% python3 -q
>>> import numpy as np
>>> np.set_printoptions(suppress=True, linewidth=140)
>>> K = np.array([[-4.68, -3.5, 3.48],
...     [-1.96, -1.43, 1.44],
...     [1.75, 1.26, -1.28],
...     [-0.8, -0.64, 0.63],
...     [-2.17, -1.7, 1.59],
...     [2.94, 2.24, -2.19],
...     [-1.44, -1.15, 1.16],
...     [4.59, 3.34, -3.39],
...     [-2.59, -1.98, 1.99],
...     [1.28, 1.09, -0.99],
...     [-3.89, -2.94, 2.86],
...     [3.29, 2.42, -2.43],
...     [2.12, 1.52, -1.6],
...     [0.83, 0.66, -0.63],
...     [-1.7, -1.18, 1.18]])
>>> C2 = np.cov(K, rowvar=False)
>>> print(np.round(np.corrcoef(K.T), 2))
[[ 1.  1. -1.]
 [ 1.  1. -1.]
 [-1. -1.  1.]]
>>> print(np.argwhere(np.triu(np.abs(np.corrcoef(K.T)) > 0.8, 1)))
[[0 1]
 [0 2]
 [1 2]]
>>> print(np.round(np.polyfit(K[:, 1], K[:, 2], 1), 2))
[-0.99 -0.01]
>>> print(C2.round(2))
[[ 7.71  5.75 -5.72]
 [ 5.75  4.3  -4.27]
 [-5.72 -4.27  4.25]]
>>> print(np.round(K.std(axis=0), 2))
[2.68 2.   1.99]
>>> print(np.argsort(-K.std(axis=0).round(6), kind="stable"))
[0 1 2]
>>> W = np.array([[-3, 0], [-7, -5], [1, -9]])
>>> c = np.array([0, 2])
>>> H = np.maximum(K @ W + c, 0)
>>> print(np.round((H > 0).mean(axis=0), 2))
[0.53 0.47]
>>> print((H > 0).astype(int))
[[1 0]
 [1 0]
 [0 1]
 [1 0]
 [1 0]
 [0 1]
 [1 0]
 [0 1]
 [1 0]
 [0 1]
 [1 0]
 [0 1]
 [0 1]
 [0 1]
 [1 0]]
>>> basis = np.array([[3, -2, 3], [1, 3, -1]])
>>> print((H @ basis).round(6).argmax(axis=1))
[0 0 1 0 0 1 0 1 0 1 0 1 1 1 0]
>>> Ac = K - K.mean(axis=0)
>>> V = np.linalg.svd(Ac)[2][:1]
>>> Y = Ac - Ac @ V.T @ V
>>> print(np.linalg.norm(Y, axis=1).round(6).argmax())
9
>>> print(np.round(np.diag(V.T @ V), 2))
[0.47 0.26 0.26]
>>> print(np.round((Ac @ V.T).std(axis=0), 2))
[3.9]
>>> print(np.round(Y.std(axis=0), 2))
[0.03 0.04 0.02]
>>> t3 = np.stack([K, 4 * K, K[::-1]])
>>> print(t3.shape)
(3, 15, 3)
>>> print((t3 @ K.T).shape)
(3, 15, 15)
>>> print(np.round(np.einsum("bij,cij->bc", t3, t3), 2))
[[ 228.5   913.99  142.42]
 [ 913.99 3655.95  569.67]
 [ 142.42  569.67  228.5 ]]
>>> print(np.linalg.matrix_rank(t3))
[3 3 3]
